In [1]: import numpy as np

In [2]: np.set_printoptions(precision=2, suppress=True, linewidth=140, floatmode="fixed")

In [3]: arr = np.array([[1.6, -0.7, 0.3, 0.7, -1.0, 0.6, -0.2, 0.0],
   ...:     [0.53, -1.01, 0.78, -0.18, -1.18, -2.82, 0.87, -1.13],
   ...:     [0.6, -0.8, 0.8, -0.4, -1.3, -2.4, 0.9, -0.6],
   ...:     [1.2, -1.0, -0.2, 1.2, -1.4, -1.2, -1.0, -0.7],
   ...:     [-1.5, 0.5, 0.4, 1.4, 1.0, 0.7, 1.4, -0.5]])

In [4]: arr.shape
Out[4]: (5, 8)

In [5]: arr.mean(axis=0)
Out[5]: array([ 0.49, -0.60,  0.42,  0.54, -0.78, -1.02,  0.39, -0.59])

In [6]: print(arr - arr[0])
[[ 0.00  0.00  0.00  0.00  0.00  0.00  0.00  0.00]
 [-1.07 -0.31  0.48 -0.88 -0.18 -3.42  1.07 -1.13]
 [-1.00 -0.10  0.50 -1.10 -0.30 -3.00  1.10 -0.60]
 [-0.40 -0.30 -0.50  0.50 -0.40 -1.80 -0.80 -0.70]
 [-3.10  1.20  0.10  0.70  2.00  0.10  1.60 -0.50]]

In [7]: print(np.abs(arr).max())
2.82

In [8]: arr.sum(axis=1)
Out[8]: array([ 1.30, -4.14, -3.20, -3.10,  3.40])

In [9]: round(np.linalg.norm(arr), 2)
Out[9]: np.float64(6.77)

In [10]: np.count_nonzero(arr)
Out[10]: np.int64(39)

In [11]: W = np.array([[-3, 1, 0],
    ...:     [-3, -1, 3],
    ...:     [0, -1, -3],
    ...:     [-1, 3, 0],
    ...:     [0, 1, -2],
    ...:     [-2, 3, -2],
    ...:     [3, -1, -3],
    ...:     [2, -3, 0]])

In [12]: beta = np.array([1, 0, 0])

In [13]: H = np.maximum(arr @ W + beta, 0)

In [14]: (H > 0).astype(int)
Out[14]: 
array([[0, 1, 0],
       [1, 0, 1],
       [1, 0, 0],
       [0, 1, 1],
       [1, 1, 0]])

In [15]: H
Out[15]: 
array([[0.00, 5.10, 0.00],
       [8.61, 0.00, 0.02],
       [8.30, 0.00, 0.00],
       [0.00, 4.10, 5.80],
       [4.40, 5.00, 0.00]])

In [16]: (H > 0).mean(axis=0)
Out[16]: array([0.60, 0.60, 0.40])

In [17]: np.linalg.matrix_rank(H)
Out[17]: np.int64(3)

In [18]: cent = np.array([[2, 3], [3, 2], [0, 2]])

In [19]: print(H @ cent)
[[15.30 10.20]
 [17.22 25.87]
 [16.60 24.90]
 [12.30 19.80]
 [23.80 23.20]]

In [20]: W @ cent
Out[20]: 
array([[-3, -7],
       [-9, -5],
       [-3, -8],
       [ 7,  3],
       [ 3, -2],
       [ 5, -4],
       [ 3,  1],
       [-5,  0]])

In [21]: (H @ cent).round(6).argmax(axis=1)
Out[21]: array([0, 1, 1, 1, 0])

In [22]: r0, r1 = H[1], H[0]

In [23]: r0 @ r1
Out[23]: np.float64(0.0)

In [24]: round(r0 @ r0, 2)
Out[24]: np.float64(74.13)

In [25]: pr = (r0 @ r1) / (r0 @ r0) * r0

In [26]: r1 - pr
Out[26]: array([0.00, 5.10, 0.00])

In [27]: np.linalg.matrix_rank(np.outer(r0, r1))
Out[27]: np.int64(1)

In [28]: rng = np.random.default_rng(823819)

In [29]: out = arr + rng.integers(-2, 3, (5, 4)) @ rng.integers(-2, 3, (4, 8))

In [30]: out
Out[30]: 
array([[-1.40,  0.30,  4.30,  8.70,  2.00,  4.60, -2.20, -2.00],
       [-0.47, -4.01,  0.78,  0.82, -4.18,  2.18,  5.87,  1.87],
       [-3.40,  3.20,  4.80,  7.60,  0.70, -0.40, -5.10, -4.60],
       [ 4.20, -8.00, -2.20, -1.80, -2.40,  1.80,  8.00,  4.30],
       [-3.50,  2.50,  1.40,  5.40, -1.00,  0.70, -3.60, -3.50]])

In [31]: out - arr
Out[31]: 
array([[-3.00,  1.00,  4.00,  8.00,  3.00,  4.00, -2.00, -2.00],
       [-1.00, -3.00,  0.00,  1.00, -3.00,  5.00,  5.00,  3.00],
       [-4.00,  4.00,  4.00,  8.00,  2.00,  2.00, -6.00, -4.00],
       [ 3.00, -7.00, -2.00, -3.00, -1.00,  3.00,  9.00,  5.00],
       [-2.00,  2.00,  1.00,  4.00, -2.00,  0.00, -5.00, -3.00]])

In [32]: print(np.round(np.linalg.svd(out - arr, compute_uv=False), 2) + 0)
[21.53 11.63  4.60  1.97  0.00]

In [33]: vec = np.array([3, 0, 3, 0, -1, -2, 1, 1])

In [34]: np.linalg.norm(out @ vec) <= np.linalg.norm(out, 2) * np.linalg.norm(vec) + 1e-9
Out[34]: np.True_

In [35]: out * vec
Out[35]: 
array([[ -4.20,   0.00,  12.90,   0.00,  -2.00,  -9.20,  -2.20,  -2.00],
       [ -1.41,  -0.00,   2.34,   0.00,   4.18,  -4.36,   5.87,   1.87],
       [-10.20,   0.00,  14.40,   0.00,  -0.70,   0.80,  -5.10,  -4.60],
       [ 12.60,  -0.00,  -6.60,  -0.00,   2.40,  -3.60,   8.00,   4.30],
       [-10.50,   0.00,   4.20,   0.00,   1.00,  -1.40,  -3.60,  -3.50]])

In [36]: print(np.einsum("ij,j->i", out, vec))
[ -6.70   8.49  -5.40  17.10 -13.80]

In [37]: np.sign((out @ vec).round(6))
Out[37]: array([-1.00,  1.00, -1.00,  1.00, -1.00])

In [38]: J = np.load("case13.npy")

In [39]: J
Out[39]: 
array([[ 0, -2,  0,  0,  0,  2,  2],
       [-2,  1,  0,  1,  0, -2,  0],
       [ 0,  0,  2,  0,  1,  0,  0],
       [ 1,  2,  0,  0,  0, -1,  0],
       [ 0,  0,  1,  0,  0,  0,  0],
       [ 2, -2,  0, -2,  0,  1, -2],
       [-1, -2,  0,  1,  0,  2, -2]])

In [40]: Q, Rm = np.linalg.qr(J)

In [41]: np.round(abs(Rm[0, 0]), 2), np.round(np.linalg.norm(J[:, 0]), 2)
Out[41]: (np.float64(3.16), np.float64(3.16))

In [42]: np.abs(np.diag(Rm))
Out[42]: array([3.16, 4.07, 2.24, 0.97, 0.45, 0.49, 2.30])

In [43]: Q.shape, Rm.shape
Out[43]: ((7, 7), (7, 7))

In [44]: Rm
Out[44]: 
array([[-3.16,  0.63,  0.00,  2.21,  0.00, -0.95,  0.63],
       [ 0.00,  4.07,  0.00,  0.39,  0.00, -3.29,  0.88],
       [ 0.00,  0.00, -2.24,  0.00, -0.89,  0.00,  0.00],
       [ 0.00,  0.00,  0.00, -0.97,  0.00, -1.43, -0.26],
       [ 0.00,  0.00,  0.00,  0.00, -0.45,  0.00,  0.00],
       [ 0.00,  0.00,  0.00,  0.00,  0.00,  0.49,  2.34],
       [ 0.00,  0.00,  0.00,  0.00,  0.00,  0.00, -2.30]])

In [45]: np.round(np.trace(Q @ Q.T), 2)
Out[45]: np.float64(7.0)

In [46]: Q, evecs = np.linalg.qr(J[:, :3])[0], np.linalg.qr(J[:, 3:])[0]

In [47]: s = np.linalg.svd(Q.T @ evecs, compute_uv=False)

In [48]: (s > 0.9).sum()
Out[48]: np.int64(1)

In [49]: round(float(np.linalg.norm(Q @ Q.T - evecs @ evecs.T, 2)), 2)
Out[49]: 1.0

In [50]: vec = np.array([1, 3, -2, -2, -7, -5, -5])

In [51]: np.sign((J @ vec).round(6))
Out[51]: array([-1,  1, -1,  1, -1,  1, -1])

In [52]: np.einsum("ij,j->i", J, vec)
Out[52]: array([-26,   9, -11,  12,  -2,   5,  -9])

In [53]: (J * vec).sum(axis=1)
Out[53]: array([-26,   9, -11,  12,  -2,   5,  -9])

In [54]: J @ np.ones(7)
Out[54]: array([ 2.00, -2.00,  3.00,  2.00,  1.00, -3.00, -2.00])

In [55]: F = np.array([[1, -1, 0, 4], [0, -1, -1, 3], [0, 0, -4, 5], [0, 0, 0, -4]])

In [56]: F @ F
Out[56]: 
array([[  1,   0,   1, -15],
       [  0,   1,   5, -20],
       [  0,   0,  16, -40],
       [  0,   0,   0,  16]])

In [57]: np.linalg.matrix_power(F - np.diag(np.diag(F)), 4)
Out[57]: 
array([[0, 0, 0, 0],
       [0, 0, 0, 0],
       [0, 0, 0, 0],
       [0, 0, 0, 0]])

In [58]: np.sort(np.linalg.eigvals(F))
Out[58]: array([-4.00, -4.00, -1.00,  1.00])

In [59]: [int(np.linalg.matrix_rank(np.linalg.matrix_power(F, p))) for p in range(1, 5)]
Out[59]: [4, 4, 4, 4]

In [60]: np.allclose(J, J.T)
Out[60]: False

In [61]: np.trace(J)
Out[61]: np.int64(2)

In [62]: np.linalg.matrix_power(J, 3)
Out[62]: 
array([[ 44, -34,   0, -38,   0,  30,   8],
       [-35,  49,   0,  29,   0, -46,   8],
       [  0,   0,  12,   0,   5,   0,   0],
       [-10,  20,   0,  12,   0, -15, -14],
       [  0,   0,   5,   0,   2,   0,   0],
       [ 18, -58,   0, -16,   0,  53, -14],
       [-12, -30,   0,   2,   0,  21,  28]])

In [63]: (J + J.T) / 2
Out[63]: 
array([[ 0.00, -2.00,  0.00,  0.50,  0.00,  2.00,  0.50],
       [-2.00,  1.00,  0.00,  1.50,  0.00, -2.00, -1.00],
       [ 0.00,  0.00,  2.00,  0.00,  1.00,  0.00,  0.00],
       [ 0.50,  1.50,  0.00,  0.00,  0.00, -1.50,  0.50],
       [ 0.00,  0.00,  1.00,  0.00,  0.00,  0.00,  0.00],
       [ 2.00, -2.00,  0.00, -1.50,  0.00,  1.00,  0.00],
       [ 0.50, -1.00,  0.00,  0.50,  0.00,  0.00, -2.00]])

In [64]: round(np.linalg.det(J), 2)
Out[64]: np.float64(14.0)

In [65]: (J - J.T) / 2
Out[65]: 
array([[ 0.00,  0.00,  0.00, -0.50,  0.00,  0.00,  1.50],
       [ 0.00,  0.00,  0.00, -0.50,  0.00,  0.00,  1.00],
       [ 0.00,  0.00,  0.00,  0.00,  0.00,  0.00,  0.00],
       [ 0.50,  0.50,  0.00,  0.00,  0.00,  0.50, -0.50],
       [ 0.00,  0.00,  0.00,  0.00,  0.00,  0.00,  0.00],
       [ 0.00,  0.00,  0.00, -0.50,  0.00,  0.00, -2.00],
       [-1.50, -1.00,  0.00,  0.50,  0.00,  2.00,  0.00]])

In [66]: np.allclose(J @ J.T, J.T @ J)
Out[66]: False

In [67]: round(np.abs(np.linalg.eigvals(J)).max(), 2)
Out[67]: np.float64(5.1)

In [68]: def softmax(z):
    ...:     e = np.exp(z - z.max(axis=-1, keepdims=True))
    ...:     return e / e.sum(axis=-1, keepdims=True)
    ...: 

In [69]: softmax(F[0])
Out[69]: array([0.05, 0.01, 0.02, 0.93])

In [70]: print(softmax(F).sum(axis=1))
[1.00 1.00 1.00 1.00]

In [71]: scores = F @ F.T / np.sqrt(4)

In [72]: softmax(scores).round(6).argmax(axis=1)
Out[72]: array([2, 2, 2, 3])

In [73]: print(softmax(scores)[0] @ F)
[ 0.26 -0.28 -2.88  4.69]

In [74]: idx = rng.permutation(4)

In [75]: idx
Out[75]: array([1, 2, 0, 3])

In [76]: out = F[idx][:, idx]

In [77]: print(np.sort(np.abs(np.linalg.eigvals(out))))
[1.00 1.00 4.00 4.00]

In [78]: X = np.array([[-2, 2, 0, -2],
    ...:     [2, -3, 3, 3],
    ...:     [-3, 3, 1, -2],
    ...:     [2, 0, 2, 1],
    ...:     [2, -1, -3, 2],
    ...:     [-2, 0, 1, -2]])

In [79]: X[-1] = X[0] + 5 * X[1]

In [80]: X
Out[80]: 
array([[ -2,   2,   0,  -2],
       [  2,  -3,   3,   3],
       [ -3,   3,   1,  -2],
       [  2,   0,   2,   1],
       [  2,  -1,  -3,   2],
       [  8, -13,  15,  13]])

In [81]: r0, r1 = X[1], X[5]

In [82]: r0 @ r0
Out[82]: np.int64(31)

In [83]: r0 @ r1
Out[83]: np.int64(139)

In [84]: pr = (r0 @ r1) / (r0 @ r0) * r0

In [85]: print(pr)
[  8.97 -13.45  13.45  13.45]

In [86]: r1 - pr
Out[86]: array([-0.97,  0.45,  1.55, -0.45])

In [87]: np.outer(r0, r1)
Out[87]: 
array([[ 16, -26,  30,  26],
       [-24,  39, -45, -39],
       [ 24, -39,  45,  39],
       [ 24, -39,  45,  39]])
